% python3 -q
>>> import numpy as np
>>> np.set_printoptions(suppress=True, linewidth=100)
>>> rnd = lambda a: np.round(a, 3) + 0
>>> rng = np.random.default_rng(757888)
>>> data = np.eye(4, dtype=int)[rng.permutation(4)] * np.array([1, 0, 1, 3])
>>> data
array([[0, 0, 1, 0],
       [1, 0, 0, 0],
       [0, 0, 0, 3],
       [0, 0, 0, 0]])
>>> # looks like rank 3
>>> rk = np.linalg.matrix_rank(data)
>>> rk
np.int64(3)
>>> null = np.linalg.svd(data)[2][rk:].T
>>> null.shape
(4, 1)
>>> np.linalg.matrix_rank(data.T @ data), np.linalg.matrix_rank(data @ data.T)
(np.int64(3), np.int64(3))
>>> [int(np.linalg.matrix_rank(data[:i])) for i in range(1, len(data) + 1)]
[1, 2, 3, 3]
>>> Uu, sv, vt = np.linalg.svd(data)
>>> sv
array([3., 1., 1., 0.])
>>> np.argmax(sv[:-1] / (sv[1:] + 1e-6)) + 1
np.int64(3)
>>> other = Uu[:, :3] @ np.diag(sv[:3]) @ vt[:3]
>>> rnd(np.linalg.norm(data - other) / np.linalg.norm(data))
np.float64(0.0)
>>> np.linalg.matrix_rank(data, rtol=0.05)
np.int64(3)
>>> np.linalg.matrix_rank(other)
np.int64(3)
>>> rnd(np.linalg.norm(data - other, 2)), sv[3]
(np.float64(0.0), np.float64(0.0))
>>> other
array([[0., 0., 1., 0.],
       [1., 0., 0., 0.],
       [0., 0., 0., 3.],
       [0., 0., 0., 0.]])
>>> Uu, sv, vt = np.linalg.svd(data)
>>> evecs = vt[:(sv > 1e-8).sum()]
>>> x0 = data[0] + 2 * data[2] + rng.integers(2) * np.eye(4)[2]
>>> x0
array([0., 0., 1., 6.])
>>> np.linalg.matrix_rank(np.vstack([data, x0]))
np.int64(3)
>>> F = np.loadtxt("case4.csv", delimiter=",")
>>> rnd(F)
array([[0.333, 0.333, 0.333],
       [0.286, 0.429, 0.286],
       [0.5  , 0.   , 0.5  ]])
>>> # a transition matrix
>>> F.shape
(3, 3)
>>> rnd(F - F[0])
array([[ 0.   ,  0.   ,  0.   ],
       [-0.048,  0.095, -0.048],
       [ 0.167, -0.333,  0.167]])
>>> rnd(F.sum(axis=1))
array([1., 1., 1.])
>>> rnd(F.mean(axis=0))
array([0.373, 0.254, 0.373])
>>> np.abs(F).max()
np.float64(0.5)
>>> F[:, 3]
Traceback (most recent call last):
  File "<python-input-35>", line 1, in <module>
    F[:, 3]
    ~^^^^^^
IndexError: index 3 is out of bounds for axis 1 with size 3
>>> rnd(np.linalg.svd(F, compute_uv=False))
array([1.016, 0.383, 0.   ])
